% ipython --no-banner

In [1]: import numpy as np

In [2]: np.set_printoptions(suppress=True, linewidth=140)

In [3]: def tidy(a):
   ...:     return np.round(a, 2) + 0
   ...: 

In [4]: data = np.loadtxt("x.csv", delimiter=",")

In [5]: print(data)
[[ -2.  -2.  -2.  -2.  -2.  -2.  -2.  -2.  -2.  -2.]
 [ -2.  -4.  -4.  -4.  -4.  -4.  -4.  -4.  -4.  -4.]
 [ -2.  -4.  -6.  -6.  -6.  -6.  -6.  -6.  -6.  -6.]
 [ -2.  -4.  -6.  -8.  -8.  -8.  -8.  -8.  -8.  -8.]
 [ -2.  -4.  -6.  -8. -10. -10. -10. -10. -10. -10.]
 [ -2.  -4.  -6.  -8. -10. -12. -12. -12. -12. -12.]
 [ -2.  -4.  -6.  -8. -10. -12. -14. -14. -14. -14.]
 [ -2.  -4.  -6.  -8. -10. -12. -14. -16. -16. -16.]
 [ -2.  -4.  -6.  -8. -10. -12. -14. -16. -18. -18.]
 [ -2.  -4.  -6.  -8. -10. -12. -14. -16. -18. -20.]]

In [6]: Y = np.linalg.invert(data)
Traceback (most recent call last):
  Cell In[6], line 1
    Y = np.linalg.invert(data)
AttributeError: module 'numpy.linalg' has no attribute 'invert'


In [7]: Y = np.linalg.inv(data)

In [8]: print(tidy(np.linalg.inv(Y)))
[[ -2.  -2.  -2.  -2.  -2.  -2.  -2.  -2.  -2.  -2.]
 [ -2.  -4.  -4.  -4.  -4.  -4.  -4.  -4.  -4.  -4.]
 [ -2.  -4.  -6.  -6.  -6.  -6.  -6.  -6.  -6.  -6.]
 [ -2.  -4.  -6.  -8.  -8.  -8.  -8.  -8.  -8.  -8.]
 [ -2.  -4.  -6.  -8. -10. -10. -10. -10. -10. -10.]
 [ -2.  -4.  -6.  -8. -10. -12. -12. -12. -12. -12.]
 [ -2.  -4.  -6.  -8. -10. -12. -14. -14. -14. -14.]
 [ -2.  -4.  -6.  -8. -10. -12. -14. -16. -16. -16.]
 [ -2.  -4.  -6.  -8. -10. -12. -14. -16. -18. -18.]
 [ -2.  -4.  -6.  -8. -10. -12. -14. -16. -18. -20.]]

In [9]: print(data @ Y)
[[1. 0. 0. 0. 0. 0. 0. 0. 0. 0.]
 [0. 1. 0. 0. 0. 0. 0. 0. 0. 0.]
 [0. 0. 1. 0. 0. 0. 0. 0. 0. 0.]
 [0. 0. 0. 1. 0. 0. 0. 0. 0. 0.]
 [0. 0. 0. 0. 1. 0. 0. 0. 0. 0.]
 [0. 0. 0. 0. 0. 1. 0. 0. 0. 0.]
 [0. 0. 0. 0. 0. 0. 1. 0. 0. 0.]
 [0. 0. 0. 0. 0. 0. 0. 1. 0. 0.]
 [0. 0. 0. 0. 0. 0. 0. 0. 1. 0.]
 [0. 0. 0. 0. 0. 0. 0. 0. 0. 1.]]

In [10]: print(Y)
[[-1.   0.5 -0.  -0.  -0.  -0.  -0.  -0.  -0.  -0. ]
 [ 0.5 -1.   0.5 -0.  -0.  -0.  -0.  -0.  -0.  -0. ]
 [-0.   0.5 -1.   0.5 -0.  -0.  -0.  -0.  -0.  -0. ]
 [-0.  -0.   0.5 -1.   0.5 -0.  -0.  -0.  -0.  -0. ]
 [-0.  -0.  -0.   0.5 -1.   0.5 -0.  -0.  -0.  -0. ]
 [-0.  -0.  -0.  -0.   0.5 -1.   0.5 -0.  -0.  -0. ]
 [-0.  -0.  -0.  -0.  -0.   0.5 -1.   0.5 -0.  -0. ]
 [-0.  -0.  -0.  -0.  -0.  -0.   0.5 -1.   0.5 -0. ]
 [-0.  -0.  -0.  -0.  -0.  -0.  -0.   0.5 -1.   0.5]
 [-0.  -0.  -0.  -0.  -0.  -0.  -0.  -0.   0.5 -0.5]]

In [11]: print(tidy(np.linalg.det(data) * Y))
[[-1024.   512.     0.     0.     0.     0.     0.     0.     0.     0.]
 [  512. -1024.   512.     0.     0.     0.     0.     0.     0.     0.]
 [    0.   512. -1024.   512.     0.     0.     0.     0.     0.     0.]
 [    0.     0.   512. -1024.   512.     0.     0.     0.     0.     0.]
 [    0.     0.     0.   512. -1024.   512.     0.     0.     0.     0.]
 [    0.     0.     0.     0.   512. -1024.   512.     0.     0.     0.]
 [    0.     0.     0.     0.     0.   512. -1024.   512.     0.     0.]
 [    0.     0.     0.     0.     0.     0.   512. -1024.   512.     0.]
 [    0.     0.     0.     0.     0.     0.     0.   512. -1024.   512.]
 [    0.     0.     0.     0.     0.     0.     0.     0.   512.  -512.]]

In [12]: print(tidy(np.linalg.slogdet(data)[0]))
1.0

In [13]: Y = data / np.linalg.norm(data, axis=1, keepdims=True)

In [14]: cov = Y @ Y.T

In [15]: print((cov - 2 * np.eye(10)).round(6).argmax(axis=1))
[1 2 3 4 5 6 7 8 9 8]

In [16]: print(tidy(cov[4]))
[0.94 0.97 0.99 1.   1.   1.   0.99 0.98 0.97 0.97]

In [17]: print((np.abs(cov) > 0.9).astype(int))
[[1 1 1 1 1 1 1 1 0 0]
 [1 1 1 1 1 1 1 1 1 1]
 [1 1 1 1 1 1 1 1 1 1]
 [1 1 1 1 1 1 1 1 1 1]
 [1 1 1 1 1 1 1 1 1 1]
 [1 1 1 1 1 1 1 1 1 1]
 [1 1 1 1 1 1 1 1 1 1]
 [1 1 1 1 1 1 1 1 1 1]
 [0 1 1 1 1 1 1 1 1 1]
 [0 1 1 1 1 1 1 1 1 1]]

In [18]: x0 = np.array([2, 3, 3, 3, 1, -3, -1, -2, -2, -2])

In [19]: rhs = data @ x0

In [20]: coef, lr = np.zeros(10), 1 / np.linalg.norm(data, 2) ** 2

In [21]: for i in range(200):
    ...:     coef -= lr * data.T @ (data @ coef - rhs)
    ...:     if i % 50 == 0: print(i, round(np.linalg.norm(data @ coef - rhs), 2))
    ...: 
0 57.85
50 32.17
100 19.38
150 13.37

In [22]: print(tidy(np.linalg.cond(data)))
175.09

In [23]: feats = np.load("dump.npy")

In [24]: print(feats)
[[ 2  1  0  4  4  0  2  5 -5 -6  0  1]
 [ 1  0  0  0 -2 -2 -3 -2  2  0  3  1]
 [ 0  0 -6  3 -6  4  2  0  2  3  4  0]
 [ 4  0  3  4  0  2  3  1  3  3  0 -2]
 [ 4 -2 -6  0  0 -2 -5  0 -2  1 -1  2]
 [ 0 -2  4  2 -2  4 -4  5  0 -1 -1 -3]
 [ 2 -3  2  3 -5 -4  6  0  0  3 -1  0]
 [ 5 -2  0  1  0  5  0  6  2  0  3 -3]
 [-5  2  2  3 -2  0  0  2  2 -1  5  0]
 [-6  0  3  3  1 -1  3  0 -1  0 -1 -4]
 [ 0  3  4  0 -1 -1 -1  3  5 -1  0  2]
 [ 1  1  0 -2  2 -3  0 -3  0 -4  2 -2]]

In [25]: U, sig, VT = np.linalg.svd(feats)

In [26]: print(np.argmax(sig[:-1] / (sig[1:] + 1e-6)) + 1)
11

In [27]: Y = U[:, :11] @ np.diag(sig[:11]) @ VT[:11]

In [28]: print(tidy(np.linalg.norm(feats - Y, 2)), tidy(sig[11]))
0.25 0.25

In [29]: print(tidy(np.sort(np.abs(np.linalg.eigvals(feats)))))
[ 0.25  2.47  2.88  4.23  6.14  7.45  8.64  9.89 11.39 13.72 14.39 15.72]

In [30]: print((feats + feats.T) / 2)
[[ 2.  1.  0.  4.  4.  0.  2.  5. -5. -6.  0.  1.]
 [ 1.  0.  0.  0. -2. -2. -3. -2.  2.  0.  3.  1.]
 [ 0.  0. -6.  3. -6.  4.  2.  0.  2.  3.  4.  0.]
 [ 4.  0.  3.  4.  0.  2.  3.  1.  3.  3.  0. -2.]
 [ 4. -2. -6.  0.  0. -2. -5.  0. -2.  1. -1.  2.]
 [ 0. -2.  4.  2. -2.  4. -4.  5.  0. -1. -1. -3.]
 [ 2. -3.  2.  3. -5. -4.  6.  0.  0.  3. -1.  0.]
 [ 5. -2.  0.  1.  0.  5.  0.  6.  2.  0.  3. -3.]
 [-5.  2.  2.  3. -2.  0.  0.  2.  2. -1.  5.  0.]
 [-6.  0.  3.  3.  1. -1.  3.  0. -1.  0. -1. -4.]
 [ 0.  3.  4.  0. -1. -1. -1.  3.  5. -1.  0.  2.]
 [ 1.  1.  0. -2.  2. -3.  0. -3.  0. -4.  2. -2.]]

In [31]: print(np.trace(feats))
16

In [32]: print(np.allclose(feats @ feats.T, feats.T @ feats))
True

In [33]: print(tidy(np.abs(np.linalg.eigvals(feats)).max()))
15.72

In [34]: Y = feats / np.sqrt((feats ** 2).mean(axis=1, keepdims=True))

In [35]: print(tidy(Y[4]))
[ 1.42 -0.71 -2.13  0.    0.   -0.71 -1.78  0.   -0.71  0.36 -0.36  0.71]

In [36]: print(np.linalg.matrix_rank(Y) == np.linalg.matrix_rank(feats))
True

In [37]: J = np.load("run5.npy")

In [38]: print(J)
[[ -3  -2  -1   0   1   2   3   4   5   6   7   8]
 [  9  10  11  12  13  14  15  16  17  18  19  20]
 [ 21  22  23  24  25  26  27  28  29  30  31  32]
 [ 33  34  35  36  37  38  39  40  41  42  43  44]
 [ 45  46  47  48  49  50  51  52  53  54  55  56]
 [ 57  58  59  60  61  62  63  64  65  66  67  68]
 [ 69  70  71  72  73  74  75  76  77  78  79  80]
 [ 81  82  83  84  85  86  87  88  89  90  91  92]
 [ 93  94  95  96  97  98  99 100 101 102 103 104]
 [105 106 107 108 109 110 111 112 113 114 115 116]
 [117 118 119 120 121 122 123 124 125 126 127 128]
 [129 130 131 132 133 134 135 136 137 138 139 140]
 [141 142 143 144 145 146 147 148 149 150 151 152]
 [153 154 155 156 157 158 159 160 161 162 163 164]]

In [39]: U, sig, VT = np.linalg.svd(J)

In [40]: print(np.argmax(sig[:-1] / (sig[1:] + 1e-6)) + 1)
2

In [41]: print(tidy(sig))
[1217.9    23.03    0.      0.      0.      0.      0.      0.      0.      0.      0.      0.  ]

In [42]: Y = U[:, :2] @ np.diag(sig[:2]) @ VT[:2]

In [43]: print(tidy(np.linalg.norm(J - Y, 2)), tidy(sig[2]))
0.0 0.0

In [44]: print(tidy(np.abs(J - Y).max()))
0.0

In [45]: print(np.linalg.matrix_rank(Y))
2

In [46]: E = np.array([[0, 0, 0, 3, 0, 0, 0, 0],
    ...:     [0, 3, 0, 0, 0, 0, 0, 0],
    ...:     [0, 0, 0, 0, 0, 0, 0, 0],
    ...:     [0, 0, 0, 0, 0, 0, 0, 2],
    ...:     [0, 0, 1, 0, 0, 0, 0, 0],
    ...:     [0, 0, 0, 0, 0, 0, 0, 0],
    ...:     [0, 0, 0, 0, 0, 0, 0, 0],
    ...:     [0, 0, 0, 0, 0, 3, 0, 0]])

In [47]: # splits into 4 blocks

In [48]: r = np.linalg.matrix_rank(E)

In [49]: print(r)
5

In [50]: N = np.linalg.svd(E)[2][r:].T

In [51]: print([int(np.linalg.matrix_rank(E[:, :j + 1])) for j in range(8)])
[0, 1, 2, 3, 3, 4, 4, 5]

In [52]: print(np.linalg.matrix_rank(E.T @ E), np.linalg.matrix_rank(E @ E.T))
5 5

In [53]: print(N.shape)
(8, 3)

In [54]: print(np.allclose(E @ N, 0))
True

In [55]: U, sig, VT = np.linalg.svd(E)

In [56]: vecs = VT[:(sig > 1e-8).sum()]

In [57]: rng = np.random.default_rng(205)

In [58]: x0 = E[0] + -1 * E[2] + rng.integers(2) * np.eye(8)[7]

In [59]: print(x0)
[0. 0. 0. 3. 0. 0. 0. 1.]

In [60]: print(vecs.T @ vecs)
[[0. 0. 0. 0. 0. 0. 0. 0.]
 [0. 1. 0. 0. 0. 0. 0. 0.]
 [0. 0. 1. 0. 0. 0. 0. 0.]
 [0. 0. 0. 1. 0. 0. 0. 0.]
 [0. 0. 0. 0. 0. 0. 0. 0.]
 [0. 0. 0. 0. 0. 1. 0. 0.]
 [0. 0. 0. 0. 0. 0. 0. 0.]
 [0. 0. 0. 0. 0. 0. 0. 1.]]

In [61]: print(tidy(np.linalg.norm(x0 - vecs.T @ vecs @ x0)))
0.0

In [62]: print(np.linalg.matrix_rank(np.vstack([E, x0])))
5

In [63]: U, sig, VT = np.linalg.svd(J)

In [64]: vecs = VT[:(sig > 1e-8).sum()]

In [65]: x0 = J[3] + 3 * J[9] + rng.integers(2) * np.eye(12)[3]

In [66]: print(x0)
[348. 352. 356. 361. 364. 368. 372. 376. 380. 384. 388. 392.]

In [67]: print(np.allclose(vecs.T @ vecs @ x0, x0))
False

In [68]: print(tidy(np.diag(vecs.T @ vecs)))
[0.29 0.22 0.17 0.13 0.1  0.09 0.09 0.1  0.13 0.17 0.22 0.29]

In [69]: print(tidy(np.linalg.norm(x0 - vecs.T @ vecs @ x0)))
0.93

In [70]: Y = E + rng.integers(-2, 3, (8, 5)) @ rng.integers(-2, 3, (5, 8))

In [71]: print(Y)
[[ 9  4 10  1 -3  0 -5  5]
 [-4 -3 -2  3 -2 -3  2 -4]
 [-6 -4 -6  0  0 -1  3 -3]
 [-3 -3 -6 -8 -4 -3 -3  6]
 [ 1  6  3  2  3  6  1 -3]
 [-4 -4 -8 -8  0 -4  2  6]
 [-3 -6 -4 -2  1 -5  5  3]
 [-6 -7 -8  2  1 -2  2 -1]]

In [72]: print(tidy(np.linalg.svd(Y - E, compute_uv=False)))
[28.46 17.24  9.65  6.82  3.35  0.    0.    0.  ]

In [73]: print(np.abs(Y - E).sum(axis=1))
[38 26 23 34 24 36 29 32]

In [74]: print(np.linalg.matrix_rank(Y - E, tol=1e-8))
5

In [75]: def softmax(z):
    ...:     e = np.exp(z - z.max(axis=-1, keepdims=True))
    ...:     return e / e.sum(axis=-1, keepdims=True)
    ...: 

In [76]: print(tidy(softmax(Y[1] + -1)))
[0.   0.   0.   0.72 0.   0.   0.27 0.  ]

In [77]: print(tidy(softmax(10 * Y[1])))
[0. 0. 0. 1. 0. 0. 0. 0.]

In [78]: scores = Y @ Y.T / np.sqrt(8)

In [79]: print(tidy(softmax(scores)[1] @ Y))
[-5.89 -6.7  -7.62  2.    0.81 -2.03  2.03 -1.22]

In [80]: print(tidy(softmax(scores)))
[[1.   0.   0.   0.   0.   0.   0.   0.  ]
 [0.   0.05 0.03 0.   0.   0.   0.   0.92]
 [0.   0.   0.   0.   0.   0.   0.   1.  ]
 [0.   0.   0.   0.97 0.   0.03 0.   0.  ]
 [0.   0.   0.   0.   1.   0.   0.   0.  ]
 [0.   0.   0.   0.   0.   1.   0.   0.  ]
 [0.   0.   0.   0.   0.   0.92 0.08 0.  ]
 [0.   0.   0.   0.   0.   0.   0.   1.  ]]

In [81]: print(softmax(scores).round(6).argmax(axis=1))
[0 7 7 3 4 5 5 7]

In [82]: print(tidy(softmax(scores + np.triu(np.full(scores.shape, -np.inf), 1))))
[[1.   0.   0.   0.   0.   0.   0.   0.  ]
 [0.   1.   0.   0.   0.   0.   0.   0.  ]
 [0.   0.   1.   0.   0.   0.   0.   0.  ]
 [0.   0.   0.   1.   0.   0.   0.   0.  ]
 [0.   0.   0.   0.   1.   0.   0.   0.  ]
 [0.   0.   0.   0.   0.   1.   0.   0.  ]
 [0.   0.   0.   0.   0.   0.92 0.08 0.  ]
 [0.   0.   0.   0.   0.   0.   0.   1.  ]]

In [83]: m1 = np.load("sample5.npy")

In [84]: print(m1)
[[ 16  12   0   0]
 [ 18   0   0   0]
 [-16 -12   8   6]
 [-18   0   9   0]]

In [85]: f = np.array([4, -2])

In [86]: print(np.convolve(m1[2], f))
[-64 -16  56   8 -12]

In [87]: print(np.array([np.convolve(row, f, "same") for row in m1]))
[[ 64  16 -24   0]
 [ 72 -36   0   0]
 [-64 -16  56   8]
 [-72  36  36 -18]]

In [88]: idx = rng.integers(0, 3, 11)

In [89]: A = np.triu((idx[:, None] == idx) & (rng.random((11, 11)) < 0.8), 1).astype(int)

In [90]: A += A.T

In [91]: print(A)
[[0 1 0 0 1 0 0 0 0 1 1]
 [1 0 0 1 0 0 0 0 0 0 1]
 [0 0 0 0 0 0 1 0 0 0 0]
 [0 1 0 0 0 0 0 0 0 1 1]
 [1 0 0 0 0 0 0 0 0 1 1]
 [0 0 0 0 0 0 0 0 1 0 0]
 [0 0 1 0 0 0 0 1 0 0 0]
 [0 0 0 0 0 0 1 0 0 0 0]
 [0 0 0 0 0 1 0 0 0 0 0]
 [1 0 0 1 1 0 0 0 0 0 1]
 [1 1 0 1 1 0 0 0 0 1 0]]

In [92]: U, sig, VT = np.linalg.svd(A)

In [93]: vecs = VT[:(sig > 1e-8).sum()]

In [94]: x0 = A[6] + -2 * A[0] + rng.integers(2) * np.eye(11)[8]

In [95]: print(x0)
[ 0. -2.  1.  0. -2.  0.  0.  1.  1. -2. -2.]

In [96]: print(tidy(np.linalg.norm(x0 - vecs.T @ vecs @ x0)))
0.0
